In [1]: import numpy as np

In [2]: import numpy.linalg as la

In [3]: np.set_printoptions(precision=1, suppress=True, linewidth=200, legacy="1.25")

In [4]: mat = np.loadtxt("layer14.csv", delimiter=",")

In [5]: print(mat)
[[ 0.  2.  2. -3.  1. -1. -3.  3.  1.  2.  0.]
 [ 2.  3. -3.  0. -2.  2.  0.  2.  2.  0.  1.]
 [ 0.  3.  2.  0. -1. -2. -1.  2.  3.  1.  2.]
 [ 3.  0.  1.  3.  2.  0.  1.  2.  0.  3.  3.]
 [ 0. -1.  0.  3. -2.  2. -1.  3.  0.  2.  1.]
 [ 0.  1. -3.  2. -1.  1.  0.  1.  1.  3.  3.]
 [ 2.  3.  3. -1. -3. -3. -3.  3.  2.  1.  2.]
 [ 0.  0.  0.  0.  0.  0.  0. -5.  1.  3.  4.]
 [ 0.  0.  0.  0.  0.  0.  0. -4. -4.  1.  5.]
 [ 0.  0.  0.  0.  0.  0.  0. -2. -1.  0. -3.]
 [ 0.  0.  0.  0.  0.  0.  0.  5.  3. -5. -2.]]

In [6]: O, r_ = la.qr(mat)

In [7]: print(np.allclose(r_.T @ r_, mat.T @ mat))
True

In [8]: print(np.round(O @ r_, 1) + 0)
[[ 0.  2.  2. -3.  1. -1. -3.  3.  1.  2.  0.]
 [ 2.  3. -3.  0. -2.  2.  0.  2.  2.  0.  1.]
 [ 0.  3.  2.  0. -1. -2. -1.  2.  3.  1.  2.]
 [ 3.  0.  1.  3.  2.  0.  1.  2.  0.  3.  3.]
 [ 0. -1.  0.  3. -2.  2. -1.  3.  0.  2.  1.]
 [ 0.  1. -3.  2. -1.  1.  0.  1.  1.  3.  3.]
 [ 2.  3.  3. -1. -3. -3. -3.  3.  2.  1.  2.]
 [ 0.  0.  0.  0.  0.  0.  0. -5.  1.  3.  4.]
 [ 0.  0.  0.  0.  0.  0.  0. -4. -4.  1.  5.]
 [ 0.  0.  0.  0.  0.  0.  0. -2. -1.  0. -3.]
 [ 0.  0.  0.  0.  0.  0.  0.  5.  3. -5. -2.]]

In [9]: other = np.array([[-3, -1, -3, 1, -2, -3, 1, 3],
   ...:     [-3, 1, 1, -1, 3, -2, 1, -3],
   ...:     [-2, -1, -3, 3, -3, -2, 1, 3],
   ...:     [1, 1, -2, 3, -1, 3, -3, -1],
   ...:     [-2, 1, -2, 0, -2, -1, 0, -1],
   ...:     [2, 1, -3, -1, -2, 1, -3, -1],
   ...:     [0, 0, 2, -1, 1, 3, 0, 1],
   ...:     [0, -2, -1, 0, -1, -1, -1, 0]])

In [10]: feats = other - other.T

In [11]: print(feats)
[[ 0  2 -1  0  0 -5  1  3]
 [-2  0  2 -2  2 -3  1 -1]
 [ 1 -2  0  5 -1  1 -1  4]
 [ 0  2 -5  0 -1  4 -2 -1]
 [ 0 -2  1  1  0  1 -1  0]
 [ 5  3 -1 -4 -1  0 -6  0]
 [-1 -1  1  2  1  6  0  2]
 [-3  1 -4  1  0  0 -2  0]]

In [12]: u = np.array([3, -3, 0, -3, 2, 0, -2, 0])

In [13]: other = feats + np.outer(u, np.eye(8)[0])

In [14]: print(la.matrix_rank(la.inv(other) - la.inv(feats), tol=1e-8))
1

In [15]: print(la.matrix_rank(other - feats))
1

In [16]: print(np.round(la.det(other) / la.det(feats), 1), np.round(1 + la.solve(feats, u)[0], 1))
-2.7 -2.7

In [17]: F = np.loadtxt("data.csv", delimiter=",")

In [18]: print(F)
[[ 3.7 -0.2 -3.1 -1.2]
 [ 0.2  3.9  2.6  1.9]
 [-4.2 -0.3 -1.6  2.2]
 [-0.9 -0.5 -3.7 -3.2]
 [ 1.8  0.7  0.3 -4.6]
 [ 0.1 -2.9  3.5  2.2]
 [ 4.   0.4 -0.7 -2.9]
 [ 0.6 -3.7  3.2  0.6]
 [-2.9 -3.7  1.4  0.9]
 [-0.6 -2.7  4.  -1.2]
 [ 4.3  2.1  0.  -1.6]
 [ 2.2  3.4  0.1 -2.9]
 [ 3.7 -3.3  0.6  0.5]
 [ 4.1  1.  -0.6  2.7]
 [ 4.   0.4 -0.8 -2.9]
 [-1.1  1.9  4.4 -1.1]
 [-1.9 -0.9 -3.6  2.7]
 [-2.6  1.7 -1.3 -3.7]
 [-0.8 -3.3 -2.9 -2.2]
 [-0.4 -3.3 -3.  -2.2]
 [-0.5  1.2  3.9  2.9]
 [-1.2 -4.8 -0.1  0.4]
 [ 1.8  1.4 -2.  -4. ]
 [ 1.6 -2.9 -1.8  3.3]]

In [19]: Z = F[[0, 4]].astype(float)

In [20]: for _ in range(6):
    ...:     lab = la.norm(F[:, None] - Z, axis=-1).argmin(axis=1)
    ...:     Z = np.array([F[lab == j].mean(axis=0) for j in range(2)])
    ...: 

In [21]: print(lab)
[0 1 0 0 1 1 0 1 1 1 1 1 0 0 0 1 0 1 0 0 1 0 0 0]

In [22]: print(Z)
[[ 1.  -1.3 -1.8 -0.5]
 [ 0.1  0.2  2.  -0.6]]

In [23]: u, r1 = Z[1], Z[0]

In [24]: print(np.round(u @ r1, 1))
-3.4

In [25]: p = (u @ r1) / (u @ u) * u

In [26]: print(la.matrix_rank(np.outer(u, r1)))
1

In [27]: print(np.outer(u, r1))
[[ 0.1 -0.2 -0.2 -0.1]
 [ 0.2 -0.2 -0.3 -0.1]
 [ 2.1 -2.5 -3.6 -1.1]
 [-0.6  0.8  1.1  0.3]]

In [28]: print(p)
[-0.1 -0.1 -1.5  0.5]

In [29]: print(np.round((r1 - p) @ u, 1))
-0.0

In [30]: print(r1 - p)
[ 1.1 -1.1 -0.3 -1. ]

In [31]: print(np.round(la.norm(u + r1) ** 2 + la.norm(u - r1) ** 2, 1))
21.2

In [32]: gram = F.T @ F

In [33]: print(la.eigvalsh(gram)[::-1])
[224.3 163.6 119.6  94.3]

In [34]: print(gram)
[[150.3  26.6 -10.  -39.1]
 [ 26.6 151.3   8.9 -27.7]
 [-10.    8.9 148.9  41. ]
 [-39.1 -27.7  41.  151.4]]

In [35]: print(np.round(np.trace(gram), 1), round((F ** 2).sum(), 1))
601.8 601.8

In [36]: print((F @ F.T).shape)
(24, 24)

In [37]: Xs = F - F.mean(axis=0)

In [38]: V = la.svd(Xs)[2][:1]

In [39]: other = Xs - Xs @ V.T @ V

In [40]: print(la.norm(other, axis=1).round(6).argmax())
1

In [41]: print(np.cov(Xs @ V.T, rowvar=False))
9.557542818611777
